% python3 -q
>>> import numpy as np
>>> np.set_printoptions(precision=4, suppress=True, linewidth=140, legacy="1.25")
>>> M = np.loadtxt("arr.csv", delimiter=",")
>>> print(M)
[[ 14.6222 -10.9658   8.1205]
 [ 19.7949  -1.4485   2.4623]
 [ -7.2953  -3.7384 -18.2429]
 [ 14.5298  -0.1296  13.743 ]
 [-18.4171  -1.8865   7.5664]
 [ 17.1257   0.3824 -10.3231]
 [-12.2676  -3.7014  15.356 ]
 [-19.555   -2.3407   3.4817]
 [  1.7003 -18.9907   6.0385]
 [-19.8987  -1.6544  -1.1415]
 [ -6.2085  18.8035   2.8076]
 [  7.1523  12.8782  13.5276]
 [-12.3187   0.0074  15.7559]
 [ -1.0678  18.6756   7.077 ]
 [ -9.6409 -17.1435   3.6268]
 [ 11.1972  -6.874  -15.0788]
 [  4.377  -19.4764  -1.2298]
 [-18.1958   7.8139  -2.803 ]]
>>> P = M @ np.linalg.solve(M.T @ M, M.T)
>>> print(np.allclose(P @ P, P))
True
>>> print(P @ M[:, 1])
[-10.9658  -1.4485  -3.7384  -0.1296  -1.8865   0.3824  -3.7014  -2.3407 -18.9907  -1.6544  18.8035  12.8782   0.0074  18.6756 -17.1435
  -6.874  -19.4764   7.8139]
>>> print(np.linalg.matrix_rank(np.eye(18) - P))
15
>>> d = np.linalg.norm(M[:, None] - M[None], axis=-1)
>>> print(d[12].round(6).argsort(kind="stable")[:4])
[12  6  4  7]
>>> print(np.linalg.norm(M, axis=1))
[20.     20.     20.     20.     20.     20.0001 20.     20.     20.     20.     20.     20.     20.     20.0001 20.     20.     20.
 20.    ]
>>> idx = M[:, 2] > np.median(M[:, 2])
>>> r0 = M[idx].mean(axis=0) - M[~idx].mean(axis=0)
>>> print(((M - M.mean(axis=0)) @ r0 > 0).astype(int))
[1 1 0 1 1 0 1 1 1 0 0 1 1 1 1 0 0 0]
>>> print(np.round((((M - M.mean(axis=0)) @ r0 > 0) == idx).mean(), 4))
0.8889
>>> print(np.argsort(-np.abs(r0).round(6), kind="stable"))
[2 1 0]
>>> print(r0)
[ 0.3279 -1.4137 14.5421]
>>> E = np.load("test13.npy")
>>> print(E)
[[1. 0. 0.]
 [0. 1. 0.]
 [0. 0. 1.]]
>>> # 3 blocks once reordered
>>> r0 = np.array([1, 3, 1])
>>> out = E + np.outer(r0, np.eye(3)[1])
>>> print(np.round(np.linalg.det(out) / np.linalg.det(E), 4), round(1 + np.linalg.solve(E, r0)[1], 4))
4.0 4.0
>>> print(out)
[[1. 1. 0.]
 [0. 4. 0.]
 [0. 1. 1.]]
>>> print(np.linalg.matrix_rank(out - E))
1
>>> print(np.linalg.matrix_rank(np.linalg.inv(out) - np.linalg.inv(E), tol=1e-8))
1
>>> print(np.sort(np.linalg.eigvals(E).real))
[1. 1. 1.]
>>> print(E @ E)
[[1. 0. 0.]
 [0. 1. 0.]
 [0. 0. 1.]]
>>> print(round(np.linalg.det(E), 4))
1.0
>>> x = np.ones(3)
>>> for _ in range(3):
...     x = E @ x
...     x /= np.linalg.norm(x)
...     print(round(x @ E @ x, 4))
... 
1.0
1.0
1.0
>>> print(x)
[0.5774 0.5774 0.5774]
>>> print(np.round(np.linalg.eigvalsh(E)[-1], 4))
1.0
>>> W2 = np.array([[-0.5, -1.1, -0.5, -1.5, -0.2],
...     [-0.1, -0.3, -2.2, 0.4, 0.4],
...     [1.2, -0.6, -1.0, 0.1, -2.9],
...     [-0.8, -1.3, 0.6, 1.3, -1.4]])
>>> rng = np.random.default_rng(3982)
>>> F = np.array([[2, 3, 0, 2],
...     [3, 3, 1, 0],
...     [0, 0, 3, 0],
...     [0, 2, 3, 2],
...     [2, 1, 1, 2],
...     [2, 3, 0, 2],
...     [2, 3, 3, 0],
...     [1, 2, 2, 1],
...     [2, 2, 1, 3],
...     [2, 0, 0, 2],
...     [2, 2, 3, 1],
...     [3, 2, 3, 0]]) @ W2 + 0.02 * rng.normal(size=(12, 5))
>>> print(F)
[[ -2.9006  -5.6685  -6.4128   0.7581  -1.9716]
 [ -0.5916  -4.7768  -9.0796  -3.1936  -2.2622]
 [  3.5855  -1.8308  -3.0125   0.2712  -8.6986]
 [  1.7908  -5.0046  -6.1849   3.7057 -10.7119]
 [ -1.543   -5.7192  -2.9974   0.0735  -5.6994]
 [ -2.9047  -5.6986  -6.3905   0.7986  -1.9835]
 [  2.2906  -4.8477 -10.6004  -1.4877  -7.9358]
 [  0.8789  -4.2127  -6.2754   0.7897  -6.5961]
 [ -2.418   -7.2951  -4.6105   1.8153  -6.6687]
 [ -2.5801  -4.7745   0.1784  -0.3908  -3.1815]
 [  1.5935  -5.8913  -7.8295  -0.5873  -9.7182]
 [  1.9087  -5.696   -8.9458  -3.3752  -8.5164]]
>>> Ac = F - F.mean(axis=0)
>>> U, s, VT = np.linalg.svd(Ac, full_matrices=False)
>>> print(np.round(s ** 2 / (s ** 2).sum(), 4) + 0)
[0.5148 0.3129 0.1194 0.0529 0.    ]
>>> print(np.abs(U[:, 0]).argmax())
9
>>> print(np.linalg.matrix_rank(Ac))
5
>>> print(np.round(Ac.mean(axis=0), 4) + 0)
[0. 0. 0. 0. 0.]
>>> print(VT[0] * np.sign(VT[0, np.abs(VT[0]).argmax()]))
[-0.5516 -0.0817  0.4316  0.058   0.7067]
>>> print(np.searchsorted(np.cumsum(s ** 2) / (s ** 2).sum(), 0.9) + 1)
3
>>> print(np.abs(VT[0]).argmax())
4
>>> print(s)
[13.0628 10.1837  6.2921  4.1885  0.0459]
>>> cov = E.T @ E
>>> print(cov)
[[1. 0. 0.]
 [0. 1. 0.]
 [0. 0. 1.]]
>>> print(np.linalg.eigvalsh(cov)[::-1])
[1. 1. 1.]
>>> print(np.linalg.svd(E, compute_uv=False) ** 2)
[1. 1. 1.]
>>> print(np.linalg.matrix_rank(cov))
3
>>> idx = F[:, 0] > np.median(F[:, 0])
>>> r0 = F[idx].mean(axis=0) - F[~idx].mean(axis=0)
>>> print(r0)
[ 4.1643  1.075  -2.256  -0.0908 -5.0683]
>>> print(np.argsort(-np.abs(r0).round(6), kind="stable"))
[4 0 2 1 3]
>>> out = F / np.sqrt((F ** 2).mean(axis=1, keepdims=True))
>>> print(out[10])
[ 0.2563 -0.9474 -1.2591 -0.0945 -1.5628]
>>> P = F @ np.linalg.solve(F.T @ F, F.T)
>>> print(round(float(np.trace(P)), 4))
5.0
>>> print(np.diag(P))
[0.349  0.5952 0.3931 0.5882 0.36   0.3638 0.7569 0.1482 0.3111 0.4794 0.1973 0.458 ]
>>> print(P @ F[:, 1])
[-5.6685 -4.7768 -1.8308 -5.0046 -5.7192 -5.6986 -4.8477 -4.2127 -7.2951 -4.7745 -5.8913 -5.696 ]
>>> K = np.load("m.npy")
>>> print(K)
[[-5.4794 -3.9799  9.7425  8.9403]
 [-4.6868 -5.6572 11.5398 10.5638]
 [-3.2957 -5.0451 10.4225 10.2235]
 [-4.9796 -5.2462  8.4481 11.5459]
 [-4.6936 -5.6563 10.7543  9.1748]
 [-4.4251 -5.8206  9.3927  8.2296]
 [-5.474  -5.521   9.0341  7.2984]
 [-4.7769 -4.4372  8.9168 10.6319]
 [-5.0165 -4.3959 11.1912 10.3402]
 [-3.6744 -4.8501  9.8197  7.9622]
 [-4.4586 -5.9341  9.0182 11.3984]
 [-4.0712 -5.3716 11.328  10.3295]
 [-5.4533 -6.5322  9.7385 11.8753]
 [-4.4233 -3.8652 10.8548 10.4285]
 [-5.7264 -5.8559  9.2638 10.739 ]
 [-4.1291 -3.9978 10.1074  7.9729]
 [-5.3787 -5.1542  9.9574 11.1809]
 [-5.6112 -4.457  10.124  10.5971]
 [-6.343  -4.7335 10.9946 10.618 ]
 [-3.7737 -5.2215 10.1358 11.8178]
 [-3.9917 -4.3535  7.9985 10.1029]
 [-5.815  -6.2848 10.7982  9.7368]
 [-3.4752 -5.8496  9.5406 12.3105]
 [-5.8596 -4.1307  9.0111 10.0267]
 [-3.809  -4.0721  8.7548 10.7246]
 [-6.1077 -5.7673 10.0833 10.0272]
 [-3.7057 -4.5145  9.9691  9.1236]
 [-5.8853 -4.5545 10.2596  9.2703]
 [-5.9755 -3.0537 10.7351 10.294 ]
 [-4.0843 -6.534  10.0763  7.7833]]
>>> x = np.array([0, 2, 8, 3])
>>> y = K @ x
>>> print(np.round(np.linalg.pinv(K) @ K, 4) + 0)
[[1. 0. 0. 0.]
 [0. 1. 0. 0.]
 [0. 0. 1. 0.]
 [0. 0. 0. 1.]]
>>> print(np.round(np.linalg.lstsq(K, y)[0], 4) + 0)
[0. 2. 8. 3.]
>>> y = y + 0.02 * rng.normal(size=30)
>>> print(y)
[ 96.7951 112.7013 103.9625  91.7195 102.24    88.2085  83.1159  94.3462 111.777   92.7134  94.4611 110.8746 100.4524 110.4145  94.6129
  96.7719 102.8378 103.86   110.3537 106.1104  85.5997 103.0117 101.5753  93.9025  94.0395  99.1802  98.116  100.7987 110.6655  90.9215]
>>> b, *_ = np.linalg.lstsq(K, y)
>>> print([round(float(np.linalg.norm(np.linalg.solve(K.T @ K + lam * np.eye(4), K.T @ y))), 2) for lam in (0, 1, 10, 100)])
[8.78, 8.59, 7.56, 6.33]
>>> print(b)
[0.006  2.0023 8.0053 2.9986]
>>> print(np.round(K.T @ (y - K @ b), 4) + 0)
[0. 0. 0. 0.]
>>> print(b.round())
[0. 2. 8. 3.]
>>> U, s, VT = np.linalg.svd(K)
>>> print(s)
[86.4582  6.1871  4.847   4.4261]
>>> out = U[:, :1] @ np.diag(s[:1]) @ VT[:1]
>>> print(np.linalg.matrix_rank(K, rtol=0.05))
4
>>> print(np.linalg.matrix_rank(out))
1
>>> print(round(np.linalg.norm(K - out, 2), 4), round(s[1], 4))
6.1871 6.1871
>>> W0 = np.loadtxt("data.csv", delimiter=",")
>>> print(W0)
[[ 0.4178  0.0976 -0.0619  0.3494  0.3041  0.1238]
 [ 0.0976  0.362  -0.3437 -0.2132  0.1814  0.1579]
 [-0.0619 -0.3437  0.3368  0.2443 -0.1939 -0.0646]
 [ 0.3494 -0.2132  0.2443  0.5603  0.108   0.0866]
 [ 0.3041  0.1814 -0.1939  0.108   0.4716 -0.273 ]
 [ 0.1238  0.1579 -0.0646  0.0866 -0.273   0.8515]]
>>> # projection: eigenvalues are 0 or 1
>>> ev, V = np.linalg.eigvalsh(W0)
Traceback (most recent call last):
  File "<python-input-84>", line 1, in <module>
    ev, V = np.linalg.eigvalsh(W0)
    ^^^^^
ValueError: too many values to unpack (expected 2)
>>> ev, V = np.linalg.eigh(W0)
>>> print(V @ np.diag(ev) @ V.T)
[[ 0.4178  0.0976 -0.0619  0.3494  0.3041  0.1238]
 [ 0.0976  0.362  -0.3437 -0.2132  0.1814  0.1579]
 [-0.0619 -0.3437  0.3368  0.2443 -0.1939 -0.0646]
 [ 0.3494 -0.2132  0.2443  0.5603  0.108   0.0866]
 [ 0.3041  0.1814 -0.1939  0.108   0.4716 -0.273 ]
 [ 0.1238  0.1579 -0.0646  0.0866 -0.273   0.8515]]
>>> print(np.round(V.T @ V, 4) + 0)
[[1. 0. 0. 0. 0. 0.]
 [0. 1. 0. 0. 0. 0.]
 [0. 0. 1. 0. 0. 0.]
 [0. 0. 0. 1. 0. 0.]
 [0. 0. 0. 0. 1. 0.]
 [0. 0. 0. 0. 0. 1.]]
>>> print(np.round(np.linalg.eigvalsh(W0 @ W0), 4) + 0)
[0. 0. 0. 1. 1. 1.]
>>> print((ev > 1e-8).sum(), (ev < -1e-8).sum())
3 0
>>> print(np.linalg.eigvalsh(W0 + 3 * np.eye(6)))
[3. 3. 3. 4. 4. 4.]
>>> print(np.round(np.linalg.svd(W0, compute_uv=False), 4) + 0)
[1. 1. 1. 0. 0. 0.]
>>> out = W0 / np.linalg.norm(W0, axis=1, keepdims=True)
>>> cov = out @ out.T
>>> print(round(float(np.degrees(np.arccos(np.clip(cov[5, 2], -1, 1)))), 4))
96.9306
>>> print(np.argwhere(np.triu(np.abs(cov) > 0.95, 1)))
[[1 2]]
>>> print((cov - 2 * np.eye(6)).round(6).argmax(axis=1))
[3 4 3 0 0 1]
>>> cov = W0.T @ W0
>>> print(np.diag(cov))
[0.4178 0.362  0.3368 0.5603 0.4716 0.8515]
>>> print((W0 @ W0.T).shape)
(6, 6)
>>> print(np.allclose(cov, cov.T))
True
>>> print(cov)
[[ 0.4178  0.0976 -0.0619  0.3494  0.3041  0.1238]
 [ 0.0976  0.362  -0.3437 -0.2132  0.1814  0.1579]
 [-0.0619 -0.3437  0.3368  0.2443 -0.1939 -0.0646]
 [ 0.3494 -0.2132  0.2443  0.5603  0.108   0.0866]
 [ 0.3041  0.1814 -0.1939  0.108   0.4716 -0.273 ]
 [ 0.1238  0.1579 -0.0646  0.0866 -0.273   0.8515]]
>>> print(np.round(np.linalg.svd(W0, compute_uv=False) ** 2, 4) + 0)
[1. 1. 1. 0. 0. 0.]
